>>> import numpy as np
>>> from numpy import linalg as LA
>>> np.set_printoptions(suppress=True, linewidth=100)
>>> def rd(a):
...     return np.round(a, 2) + 0
... 
>>> out = np.array([[2, 8, 9], [8, 4, 8], [9, 2, 1]])
>>> X = out - out.T
>>> X
array([[ 0,  0,  0],
       [ 0,  0,  6],
       [ 0, -6,  0]])
>>> rng = np.random.default_rng(97751)
>>> idx = rng.permutation(3)
>>> idx
array([2, 1, 0])
>>> out = X[idx][:, idx]
>>> rd(np.sort(np.abs(LA.eigvals(out))))
array([0., 6., 6.])
>>> np.trace(out)
np.int64(0)
>>> out
array([[ 0, -6,  0],
       [ 6,  0,  0],
       [ 0,  0,  0]])
>>> rd(LA.det(out)), rd(LA.det(X[idx]))
(np.float64(0.0), np.float64(0.0))
>>> r0 = np.array([-6, -4])
>>> np.convolve(X[0], r0)
array([0, 0, 0, 0])
>>> x = np.array([0, 0, 1])
>>> rd(LA.svd(X, compute_uv=False))
array([6., 6., 0.])
>>> rd(LA.det(X))
np.float64(0.0)
>>> Q = LA.solve(np.eye(3) - X, np.eye(3) + X)
>>> rd(Q @ Q.T)
array([[1., 0., 0.],
       [0., 1., 0.],
       [0., 0., 1.]])
>>> U, sigma, Vt = LA.svd(X)
>>> np.argmax(sigma[:-1] / (sigma[1:] + 1e-6)) + 1
np.int64(2)
>>> out = U[:, :2] @ np.diag(sigma[:2]) @ Vt[:2]
>>> LA.matrix_rank(out)
np.int64(2)
>>> rd(LA.norm(X - out, 2)), sigma[2]
(np.float64(0.0), np.float64(0.0))
>>> r = LA.matrix_rank(X)
>>> r
np.int64(2)
>>> N = LA.svd(X)[2][r:].T
>>> N @ N.T
array([[1., 0., 0.],
       [0., 0., 0.],
       [0., 0., 0.]])
>>> np.allclose(X @ N, 0)
True
>>> N[:, 0] / N[np.abs(N[:, 0]).round(6).argmax(), 0]
array([1., 0., 0.])
>>> [int(LA.matrix_rank(X[:, :j + 1])) for j in range(3)]
[0, 1, 2]
>>> data = np.array([[12.42, -13.65, -5.5],
...     [5.18, -13.34, -7.22],
...     [5.85, -1.64, -2.91],
...     [-8.53, 0.0, 0.96],
...     [-0.49, 0.03, 2.97],
...     [5.22, -17.98, -3.54],
...     [0.8, 4.25, 0.04],
...     [8.19, 4.06, 0.81],
...     [-2.4, 1.34, -5.4],
...     [1.03, -6.36, -1.61],
...     [4.28, 20.17, 1.98],
...     [-3.76, -10.71, -1.56],
...     [-0.63, -5.19, -3.09],
...     [-5.56, 7.82, 2.56],
...     [-1.39, 0.47, 2.7],
...     [-4.69, -10.04, -1.86]])
>>> cent = data[[14, 3]].astype(float)
>>> for _ in range(6):
...     idx = LA.norm(data[:, None] - cent, axis=-1).argmin(axis=1)
...     cent = np.array([data[idx == j].mean(axis=0) for j in range(2)])
... 
>>> idx
array([1, 1, 0, 0, 0, 1, 0, 0, 0, 1, 0, 1, 1, 0, 0, 1])
>>> rd(cent)
array([[  0.08,   4.06,   0.41],
       [  2.11, -11.04,  -3.48]])
>>> blk = np.stack([cent, 2 * cent, cent[::-1]])
>>> rd(LA.norm(blk, axis=(1, 2)))
array([12.45, 24.9 , 12.45])
>>> blk.shape
(3, 2, 3)
>>> rd(blk.sum(axis=0))
array([[  2.36,   1.13,  -2.25],
       [  6.41, -29.06, -10.04]])
>>> LA.matrix_rank(blk.reshape(3, -1))
np.int64(2)
>>> rd(np.einsum("bij,cij->bc", blk, blk))
array([[ 155.06,  310.11,  -92.05],
       [ 310.11,  620.23, -184.11],
       [ -92.05, -184.11,  155.06]])
>>> (blk @ cent.T).shape
(3, 2, 2)
>>> dist = LA.norm(data[:, None] - data[None], axis=-1)
>>> (dist + 1e9 * np.eye(16)).round(6).argmin(axis=1)
array([ 1,  5,  9, 14, 14,  1, 14,  2,  6, 12, 13, 15,  9,  6,  4, 11])
>>> rd(dist[:5, :5])
array([[ 0.  ,  7.45, 13.93, 25.83, 20.63],
       [ 7.45,  0.  , 12.49, 20.8 , 17.74],
       [13.93, 12.49,  0.  , 14.98,  8.81],
       [25.83, 20.8 , 14.98,  0.  ,  8.29],
       [20.63, 17.74,  8.81,  8.29,  0.  ]])
>>> LA.matrix_rank(dist ** 2)
np.int64(5)
>>> dist.shape
(16, 16)
>>> np.flatnonzero(dist[3] < dist.mean() / 2)
array([3])
>>> x = np.array([1, 0, 2])
>>> rhs = data @ x
>>> rd(LA.pinv(data) @ data)
array([[1., 0., 0.],
       [0., 1., 0.],
       [0., 0., 1.]])
>>> rhs = rhs + 0.1 * rng.normal(size=16)
>>> rd(rhs)
array([  1.52,  -9.37,   0.06,  -6.53,   5.46,  -1.95,   0.75,   9.97, -13.2 ,  -2.15,   8.16,
        -6.9 ,  -6.72,  -0.49,   3.89,  -8.47])
>>> b, *_ = LA.lstsq(data, rhs)
>>> rd(b)
array([1., 0., 2.])
